% python3 -q
>>> import numpy as np
>>> import numpy.linalg as la
>>> np.set_printoptions(precision=3, suppress=True, linewidth=160, sign=" ")
>>> J = np.load("run1.npy")
>>> J
array([[ 1.4,  0.5, -0.3,  0.4,  0.2],
       [ 0.1,  0.7, -0.4,  0.8, -0.2],
       [-0.6, -0.7,  0.6,  0.3,  0. ],
       [-0.2, -1. ,  2.9,  1.1,  0.2],
       [-1.4, -1.7,  0.7,  1.2,  0.5],
       [ 1.5, -1.1,  0.1,  0.3,  0.4],
       [ 0.8, -0.8,  0. , -0.5,  1.4],
       [-0.4,  1.4, -0.1,  0.8, -1.4],
       [-1.4,  0.8,  0.9,  0.8,  0.4],
       [ 0.4,  0.8, -0.7,  0.1, -0.3],
       [ 0.4,  0.2,  0.9, -0.2,  0.2],
       [-1.4,  1.9, -0.8,  0.1, -0.4]])
>>> Ac = J - J.mean(axis=0)
>>> V = la.svd(Ac)[2][:2]
>>> other = Ac - Ac @ V.T @ V
>>> (Ac @ V.T).std(axis=0)
array([ 1.332,  1.088])
>>> print(la.norm(other, axis=1).round(6).argmax())
4
>>> round(float(la.norm(other) / la.norm(Ac)), 3)
0.444
>>> other.std(axis=0)
array([ 0.331,  0.327,  0.439,  0.365,  0.427])
>>> cent = J[[5, 3]].astype(float)
>>> for _ in range(4):
...     labels = la.norm(J[:, None] - cent, axis=-1).argmin(axis=1)
...     cent = np.array([J[labels == j].mean(axis=0) for j in range(2)])
... 
>>> labels
array([ 0,  0,  1,  1,  1,  0,  0,  0,  1,  0,  0,  0])
>>> print(cent[1] - cent[0])
[-1.25  -1.1    1.438  0.625  0.288]
>>> cent
array([[ 0.35 ,  0.45 , -0.162,  0.225, -0.013],
       [-0.9  , -0.65 ,  1.275,  0.85 ,  0.275]])
>>> C2 = np.cov(J, rowvar=False)
>>> np.round(np.corrcoef(J[:, 2], J[:, 4])[0, 1], 3)
np.float64(0.258)
>>> print(np.median(J, axis=0))
[-0.05  0.35  0.05  0.35  0.2 ]
>>> np.argsort(-J.std(axis=0).round(6), kind="stable")
array([ 1,  0,  2,  4,  3])
>>> np.polyfit(J[:, 2], J[:, 4], 1)
array([ 0.17 ,  0.029])
>>> C2.shape
(5, 5)
>>> np.argwhere(np.triu(np.abs(np.corrcoef(J.T)) > 0.8, 1))
array([], shape=(0, 2), dtype=int64)
>>> np.corrcoef(J.T)
array([[ 1.   , -0.19 , -0.176, -0.455,  0.245],
       [-0.19 ,  1.   , -0.541, -0.151, -0.655],
       [-0.176, -0.541,  1.   ,  0.43 ,  0.258],
       [-0.455, -0.151,  0.43 ,  1.   , -0.313],
       [ 0.245, -0.655,  0.258, -0.313,  1.   ]])
>>> J.std(axis=0)
array([ 0.982,  1.071,  0.961,  0.497,  0.634])
>>> la.eigvalsh(C2)[::-1]
array([ 1.936,  1.292,  0.447,  0.26 ,  0.084])
>>> data = np.loadtxt("test12.csv", delimiter=",")
>>> data
array([[ 29.692,  32.001,  20.025,  22.836,   4.863,  15.964,  24.885,  16.023,  37.971,  21.99 ],
       [ 23.976,  29.899,  14.064,  22.899,   3.257,  11.999,  17.034,  14.018,  36.012,  17.933],
       [ 15.147,  18.971,  10.993,  20.176,   3.925,  10.888,  14.919,  10.954,  27.015,  17.995],
       [ 11.988,  21.985,   9.988,  21.928,   2.015,  13.965,  12.03 ,  10.986,  26.975,  20.074],
       [ 21.011,  25.169,  12.985,  21.949,   4.007,  11.051,  17.026,  13.097,  32.781,  18.047],
       [ 11.968,  14.099,  12.063,  12.204,   3.054,  12.882,  14.962,   8.016,  16.078,  15.969],
       [  8.856,  16.774,   4.984,  20.061,   2.061,   6.958,   6.927,   8.906,  25.003,  14.127],
       [ 18.096,  22.071,   8.098,  10.894,   0.175,   5.097,   7.917,   8.037,  21.91 ,   5.944],
       [  8.969,  13.149,   4.993,  20.075,   4.148,   4.872,   9.111,   9.074,  25.031,  13.744],
       [ 12.045,  22.068,   7.925,  22.997,   2.13 ,  10.976,   9.975,  11.044,  28.914,  18.077]])
>>> r0, r1 = data[3], data[5]
>>> round(r0 @ r0, 3)
np.float64(2802.76)
>>> pr = (r0 @ r1) / (r0 @ r0) * r0
>>> np.round((r1 - pr) @ r0, 3)
np.float64(0.0)
>>> print(r1 - pr)
[ 3.2   -1.981  4.758 -3.834  1.58   2.668  6.163 -0.019 -3.651  1.287]
